% python3 -q
>>> import numpy as np
>>> np.set_printoptions(suppress=True, linewidth=200)
>>> def rd(a):
...     return np.round(a, 3) + 0
... 
>>> X = np.array([[1, 2, 0], [2, 0, 0], [-3, 2, 0]])
>>> rk = np.linalg.matrix_rank(X)
>>> rk
np.int64(2)
>>> N = np.linalg.svd(X)[2][rk:].T
>>> N.shape
(3, 1)
>>> np.allclose(X @ N, 0)
True
>>> np.linalg.matrix_rank(X.T @ X), np.linalg.matrix_rank(X @ X.T)
(np.int64(2), np.int64(2))
>>> N @ N.T
array([[0., 0., 0.],
       [0., 0., 0.],
       [0., 0., 1.]])
>>> U, sv, VT = np.linalg.svd(X)
>>> evecs = VT[:(sv > 1e-8).sum()]
>>> rng = np.random.default_rng(265251)
>>> x0 = X[2] + 3 * X[1] + rng.integers(2) * np.eye(3)[1]
>>> x0
array([3., 2., 0.])
>>> np.diag(evecs.T @ evecs)
array([1., 1., 0.])
>>> np.allclose(evecs.T @ evecs @ x0, x0)
True
>>> rd(np.linalg.norm(x0 - evecs.T @ evecs @ x0))
np.float64(0.0)
>>> rd(np.linalg.det(X[::-1]))
np.float64(0.0)
>>> rd(np.linalg.det(X.T))
np.float64(0.0)
>>> rd(np.linalg.eigvals(X).sum().real)
np.float64(1.0)
>>> rd(np.linalg.eigvals(X))
array([ 0.   , -1.562,  2.562])
>>> np.einsum("ii->", X)
np.int64(1)
>>> np.kron(np.eye(2, dtype=int), X)
array([[ 1,  2,  0,  0,  0,  0],
       [ 2,  0,  0,  0,  0,  0],
       [-3,  2,  0,  0,  0,  0],
       [ 0,  0,  0,  1,  2,  0],
       [ 0,  0,  0,  2,  0,  0],
       [ 0,  0,  0, -3,  2,  0]])
>>> np.poly(X)
array([ 1., -1., -4.,  0.])
>>> rd(np.linalg.det(2 * X)), rd(np.linalg.det(X))
(np.float64(0.0), np.float64(0.0))
>>> F = np.load("arr.npy")
>>> F
array([[1, 0],
       [0, 1]])
>>> ev, evecs = np.linalg.eigh(F)
>>> x0 = np.array([1, 1])
>>> rd(np.linalg.eigvalsh(F[1:, 1:]))
array([1.])
>>> evecs * np.maximum(ev, 0) @ evecs.T
array([[1., 0.],
       [0., 1.]])
>>> evecs * np.abs(ev) @ evecs.T
array([[1., 0.],
       [0., 1.]])
>>> np.abs(F).sum(axis=1).max(), np.abs(ev).max()
(np.int64(1), np.float64(1.0))
>>> M2 = F[0, 0] * F[1:] - np.outer(F[1:, 0], F[0])
>>> M2
array([[0, 1]])
>>> F[:, 0] / F[0, 0]
array([1., 0.])
>>> np.flatnonzero(~M2.round(6).any(axis=1))
array([], dtype=int64)
>>> M2 = np.array([[-2, 2, 1], [2, -3, -2]])
>>> W2 = np.kron(M2, X)
>>> rd(np.linalg.norm(W2, 2)), rd(np.linalg.norm(M2, 2) * np.linalg.norm(X, 2))
(np.float64(20.258), np.float64(20.258))
>>> np.linalg.matrix_rank(W2)
np.int64(4)
>>> W2.shape
(6, 9)
>>> W2
array([[-2, -4,  0,  2,  4,  0,  1,  2,  0],
       [-4,  0,  0,  4,  0,  0,  2,  0,  0],
       [ 6, -4,  0, -6,  4,  0, -3,  2,  0],
       [ 2,  4,  0, -3, -6,  0, -2, -4,  0],
       [ 4,  0,  0, -6,  0,  0, -4,  0,  0],
       [-6,  4,  0,  9, -6,  0,  6, -4,  0]])
>>> M2 = np.array([[-1, 3, -2], [-3, -2, 2]])
>>> np.einsum("ij->j", F)
array([1, 1])
>>> M2 @ F
Traceback (most recent call last):
  File "<python-input-47>", line 1, in <module>
    M2 @ F
    ~~~^~~
ValueError: matmul: Input operand 1 has a mismatch in its core dimension 0, with gufunc signature (n?,k),(k,m?)->(n?,m?) (size 2 is different from 3)
>>> np.einsum("ik,kj->ji", F, M2)
array([[-1, -3],
       [ 3, -2],
       [-2,  2]])
>>> np.einsum("ik,kj->ij", F, M2)
array([[-1,  3, -2],
       [-3, -2,  2]])
>>> M2.T @ F.T
array([[-1, -3],
       [ 3, -2],
       [-2,  2]])
>>> arr = np.loadtxt("w.csv", delimiter=",")
>>> rd(arr)
array([[-0.279,  0.383,  0.395,  0.787],
       [ 0.047, -0.91 ,  0.184,  0.367],
       [ 0.233,  0.038, -0.841,  0.486],
       [ 0.93 ,  0.151,  0.32 ,  0.096]])
>>> M2 = arr + rng.integers(-2, 3, (4, 3)) @ rng.integers(-2, 3, (3, 4))
>>> rd(M2)
array([[-6.279, -0.617, -2.605, -0.213],
       [ 6.047, -1.91 ,  0.184,  2.367],
       [-2.767, -2.962, -3.841,  1.486],
       [-1.07 ,  3.151,  4.32 , -1.904]])
>>> np.linalg.matrix_rank(M2 - arr, tol=1e-8)
np.int64(3)
>>> np.abs(M2 - arr).sum(axis=1)
array([11.,  9., 10., 11.])
>>> hat = np.triu(np.array([[1, 1, 1, 0], [2, 0, 2, 1], [2, 2, 0, 1], [0, 2, 2, 3]]), 1) + np.eye(4)
>>> M2 = hat @ arr @ np.linalg.inv(hat)
>>> rd(np.linalg.det(M2))
np.float64(-1.0)
>>> rd(hat @ arr - arr @ hat)
array([[ 0.279, -0.594, -1.144,  0.076],
       [ 1.396,  0.18 ,  0.411,  1.795],
       [ 0.93 , -0.082,  0.011,  0.9  ],
       [ 0.   , -0.93 , -1.233, -0.471]])
>>> W0 = np.loadtxt("test14.csv", delimiter=",")
>>> W0
array([[-2.,  1.,  0.],
       [ 0., -2.,  1.],
       [ 0.,  0., -2.]])
>>> # triangular
>>> lab = rng.permutation(3)
>>> M2 = W0[:, lab] * rng.choice([-1, 1], 3)
>>> M2
array([[-1.,  0., -2.],
       [ 2.,  1.,  0.],
       [-0., -2.,  0.]])
>>> U, _, VT = np.linalg.svd(W0.T @ M2)
>>> rd(U @ VT)
array([[ 0.,  0.,  1.],
       [-1.,  0.,  0.],
       [ 0.,  1.,  0.]])
>>> rd(np.linalg.lstsq(W0, M2)[0])
array([[ 0.,  0.,  1.],
       [-1.,  0.,  0.],
       [ 0.,  1.,  0.]])
